>>> import numpy as np
>>> import numpy.linalg as la
>>> np.set_printoptions(precision=1, suppress=True, linewidth=140)
>>> rnd = lambda a: np.round(a, 1) + 0
>>> E = np.load("x.npy")
>>> print(rnd(E))
[[ 1.   0.1  0.   0.1  0.1  0.   0.1  0.   0. ]
 [ 0.1  0.6 -0.1 -0.3 -0.1 -0.1 -0.2 -0.2  0. ]
 [ 0.  -0.1  0.9  0.  -0.2 -0.1  0.   0.   0. ]
 [ 0.1 -0.3  0.   0.6  0.2  0.1 -0.2 -0.2 -0.1]
 [ 0.1 -0.1 -0.2  0.2  0.4 -0.3  0.   0.   0.1]
 [ 0.  -0.1 -0.1  0.1 -0.3  0.8  0.   0.   0.1]
 [ 0.1 -0.2  0.  -0.2  0.   0.   0.9 -0.1  0. ]
 [ 0.  -0.2  0.  -0.2  0.   0.  -0.1  0.9  0. ]
 [ 0.   0.   0.  -0.1  0.1  0.1  0.   0.   1. ]]
>>> B = np.array([[2, 0, 0],
...     [0, 0, 0],
...     [1, 3, 2],
...     [0, 1, 1],
...     [0, 0, 2],
...     [1, 2, 2],
...     [2, 0, 1],
...     [2, 3, 1],
...     [1, 0, 3]])
>>> print(rnd(E @ B))
[[ 2.2  0.4  0.4]
 [-0.8 -1.4 -1.4]
 [ 0.8  2.4  1.3]
 [-0.6  0.3  0.7]
 [-0.3 -1.1  0.4]
 [ 0.8  1.3  1. ]
 [ 1.6 -0.7  0.4]
 [ 1.7  2.4  0.5]
 [ 1.1  0.2  3.4]]
>>> print(rnd(np.einsum("ik,kj->ij", E, B)))
[[ 2.2  0.4  0.4]
 [-0.8 -1.4 -1.4]
 [ 0.8  2.4  1.3]
 [-0.6  0.3  0.7]
 [-0.3 -1.1  0.4]
 [ 0.8  1.3  1. ]
 [ 1.6 -0.7  0.4]
 [ 1.7  2.4  0.5]
 [ 1.1  0.2  3.4]]
>>> print(rnd(np.einsum("ij->j", E)))
[ 1.3 -0.4  0.5  0.2  0.2  0.4  0.3  0.4  1.2]
>>> print(rnd(np.einsum("ik,kj->ji", E, B)))
[[ 2.2 -0.8  0.8 -0.6 -0.3  0.8  1.6  1.7  1.1]
 [ 0.4 -1.4  2.4  0.3 -1.1  1.3 -0.7  2.4  0.2]
 [ 0.4 -1.4  1.3  0.7  0.4  1.   0.4  0.5  3.4]]
>>> evals, evecs = la.eigh(E)
>>> print(rnd(la.svd(E, compute_uv=False)))
[1. 1. 1. 1. 1. 1. 1. 0. 0.]
>>> print(rnd(evecs.T @ E @ evecs))
[[0. 0. 0. 0. 0. 0. 0. 0. 0.]
 [0. 0. 0. 0. 0. 0. 0. 0. 0.]
 [0. 0. 1. 0. 0. 0. 0. 0. 0.]
 [0. 0. 0. 1. 0. 0. 0. 0. 0.]
 [0. 0. 0. 0. 1. 0. 0. 0. 0.]
 [0. 0. 0. 0. 0. 1. 0. 0. 0.]
 [0. 0. 0. 0. 0. 0. 1. 0. 0.]
 [0. 0. 0. 0. 0. 0. 0. 1. 0.]
 [0. 0. 0. 0. 0. 0. 0. 0. 1.]]
>>> print((evals > 1e-8).sum(), (evals < -1e-8).sum())
7 0
>>> print(np.unique(evals.round(6) + 0, return_counts=True)[1])
[2 7]
>>> print(rnd(evals.sum()), np.trace(E))
7.0 7.0
>>> print(rnd(la.eigvalsh(E @ E)))
[0. 0. 1. 1. 1. 1. 1. 1. 1.]
>>> print(np.unique(E.round(6), axis=0).shape)
(9, 9)
>>> print(np.allclose(E[:-1].T @ la.lstsq(E[:-1].T, E[-1])[0], E[-1]))
True
>>> x0 = np.array([1, 0, 1, 1, 3, 0, 3, 1, 2])
>>> print(rnd((x0 - E @ x0) @ (E @ x0)))
0.0
>>> print(rnd(np.eye(9) - E))
[[ 0.  -0.1  0.  -0.1 -0.1  0.  -0.1  0.   0. ]
 [-0.1  0.4  0.1  0.3  0.1  0.1  0.2  0.2  0. ]
 [ 0.   0.1  0.1  0.   0.2  0.1  0.   0.   0. ]
 [-0.1  0.3  0.   0.4 -0.2 -0.1  0.2  0.2  0.1]
 [-0.1  0.1  0.2 -0.2  0.6  0.3  0.   0.  -0.1]
 [ 0.   0.1  0.1 -0.1  0.3  0.2  0.   0.  -0.1]
 [-0.1  0.2  0.   0.2  0.   0.   0.1  0.1  0. ]
 [ 0.   0.2  0.   0.2  0.   0.   0.1  0.1  0. ]
 [ 0.   0.   0.   0.1 -0.1 -0.1  0.   0.   0. ]]
>>> print(rnd(E @ x0))
[ 1.4 -1.6  0.3  0.4  1.6 -0.9  2.3  0.4  2.3]
>>> mat = np.array([[8, -9, -4, 0],
...     [0, 8, 4, 0],
...     [7, -3, -8, 3],
...     [-7, 4, -1, -8],
...     [-5, -6, 7, 8],
...     [-4, -3, 1, 3],
...     [4, 9, -5, 3],
...     [-7, -1, 0, -1],
...     [-1, -7, 5, 7],
...     [3, -6, 1, 5],
...     [-7, -9, 0, -2]])
>>> mat[7] = mat[0]
>>> print(mat)
[[ 8 -9 -4  0]
 [ 0  8  4  0]
 [ 7 -3 -8  3]
 [-7  4 -1 -8]
 [-5 -6  7  8]
 [-4 -3  1  3]
 [ 4  9 -5  3]
 [ 8 -9 -4  0]
 [-1 -7  5  7]
 [ 3 -6  1  5]
 [-7 -9  0 -2]]
>>> # rows 0 and 7 are equal
>>> cen = (mat - mat.mean(axis=0)) / mat.std(axis=0)
>>> print(np.argwhere(np.abs(cen) > 2))
[[3 3]]
>>> print(rnd(cen.std(axis=0)))
[1. 1. 1. 1.]
>>> b = la.lstsq(np.delete(cen, 2, axis=1), cen[:, 2])[0]
>>> print(rnd(b))
[-0.7  0.   0.5]
>>> print(rnd(1 - np.var(cen[:, 2] - np.delete(cen, 2, axis=1) @ b)))
0.7
>>> print(np.abs(b).argmax())
0
>>> hat = mat @ la.solve(mat.T @ mat, mat.T)
>>> print(rnd(hat @ mat[:, 3]))
[ 0.  0.  3. -8.  8.  3.  3.  0.  7.  5. -2.]
>>> print(rnd(np.trace(hat)))
4.0
>>> arr = np.loadtxt("out18.csv", delimiter=",")
>>> print(arr)
[[  7.  -7.   7.  -4.]
 [  8. -11.  13.  -7.]
 [  8. -13.  15.  -7.]
 [  8. -13.  13.  -5.]]
>>> dist = la.norm(mat[:, None] - mat[None], axis=-1)
>>> print(rnd(dist[:5, :5]))
[[ 0.  20.4  7.9 21.6 19.1]
 [20.4  0.  18.  12.4 17.1]
 [ 7.9 18.   0.  20.4 20.1]
 [21.6 12.4 20.4  0.  20.6]
 [19.1 17.1 20.1 20.6  0. ]]
>>> print(rnd(dist[9]))
[ 9.2 15.5 10.5 19.3 10.4  7.9 16.3  9.2  6.1  0.  12.6]
>>> print(dist[9].round(6).argsort(kind="stable")[:4])
[9 8 5 0]
>>> print(dist.shape)
(11, 11)
>>> print(np.flatnonzero(dist[9] < dist.mean() / 2))
[8 9]
>>> print(la.matrix_rank(dist ** 2))
6
>>> B = la.inv(arr)
>>> print(rnd(la.det(arr) * la.det(B)))
1.0
>>> print(rnd(la.cond(arr)))
631.5
>>> print(rnd(arr @ B))
[[1. 0. 0. 0.]
 [0. 1. 0. 0.]
 [0. 0. 1. 0.]
 [0. 0. 0. 1.]]
>>> print((np.abs(B) > 1e-9).astype(int))
[[1 1 1 1]
 [1 1 1 1]
 [1 1 1 1]
 [1 1 1 1]]
>>> rng = np.random.default_rng(527)
>>> B = arr + rng.integers(-2, 3, (4, 3)) @ rng.integers(-2, 3, (3, 4))
>>> print(B)
[[  6.  -2.   9.   1.]
 [  7. -12.  15.  -8.]
 [  6.  -9.  15.  -3.]
 [  5. -16.  11.  -8.]]
>>> print(np.abs(B - arr).sum(axis=1))
[13.  5. 10. 11.]
>>> print(B - arr)
[[-1.  5.  2.  5.]
 [-1. -1.  2. -1.]
 [-2.  4.  0.  4.]
 [-3. -3. -2. -3.]]
>>> idx = rng.permutation(4)
>>> print(idx)
[0 2 3 1]
>>> B = arr[idx][:, idx]
>>> print(np.diag(B))
[  7.  15.  -5. -11.]
>>> print(np.allclose(B, arr))
False
>>> print(B)
[[  7.   7.  -4.  -7.]
 [  8.  15.  -7. -13.]
 [  8.  13.  -5. -13.]
 [  8.  13.  -7. -11.]]
>>> print(np.trace(B))
6.0
>>> print(rnd(la.norm(arr[3], 1)), rnd(la.norm(arr[3], np.inf)))
39.0 13.0
>>> print(la.norm(arr, axis=1).argmax())
2
>>> F = np.array([[3, -1, -2, 1, -2, 3, 0],
...     [0, -3, -4, -4, 0, 3, 1],
...     [-3, 0, -1, 3, -1, -1, 2],
...     [-5, 0, -1, -5, -2, 3, -5],
...     [-2, -4, 4, 4, -4, -3, 3],
...     [4, 4, -5, 0, -1, 1, -5],
...     [3, -5, -2, -5, 3, 3, 4],
...     [0, 2, -5, -4, 1, -5, 3]])
>>> F[:, 0] = -3 * F[:, 3]
>>> print(F)
[[ -3  -1  -2   1  -2   3   0]
 [ 12  -3  -4  -4   0   3   1]
 [ -9   0  -1   3  -1  -1   2]
 [ 15   0  -1  -5  -2   3  -5]
 [-12  -4   4   4  -4  -3   3]
 [  0   4  -5   0  -1   1  -5]
 [ 15  -5  -2  -5   3   3   4]
 [ 12   2  -5  -4   1  -5   3]]
>>> print(rnd(la.norm(F, 1)), rnd(la.norm(F, np.inf)))
78.0 37.0
>>> print(F[4] @ F[2])
129
>>> print(rnd(la.norm(F) ** 2 / la.norm(F, 2) ** 2))
1.3
>>> W0 = np.load("arr.npy")
>>> print(W0)
[[ 0.  0.  0.  0.  0. -2.  6.]
 [ 0.  0.  0.  0.  0. -8. -9.]
 [ 0.  0.  0.  0.  0.  3. -8.]
 [ 0.  0.  0.  0.  0. -5. -6.]
 [ 0.  0.  0.  0.  0. -4. -4.]
 [-2. -8.  3. -5. -4.  0.  0.]
 [ 6. -9. -8. -6. -4.  0.  0.]]
>>> x0 = np.array([-4, 0, -1, -4])
>>> target = mat @ x0
>>> print(rnd(la.solve(mat.T @ mat, mat.T @ target)))
[-4.  0. -1. -4.]
>>> print(rnd(la.lstsq(mat, target)[0]))
[-4.  0. -1. -4.]
>>> print(target)
[-28  -4 -32  61 -19   3 -23 -28 -29 -33  36]
>>> print(rnd(la.pinv(mat) @ mat))
[[1. 0. 0. 0.]
 [0. 1. 0. 0.]
 [0. 0. 1. 0.]
 [0. 0. 0. 1.]]
>>> target = target + 0.3 * rng.normal(size=11)
>>> print(rnd(target))
[-28.3  -4.2 -32.   60.6 -19.    2.1 -23.3 -27.5 -29.  -33.6  35.5]
>>> b, *_ = la.lstsq(mat, target)
>>> print(rnd(b))
[-3.9  0.  -0.9 -4. ]
>>> print([round(float(la.norm(la.solve(mat.T @ mat + lam * np.eye(4), mat.T @ target))), 2) for lam in (0, 1, 10, 100)])
[5.72, 5.7, 5.5, 4.19]
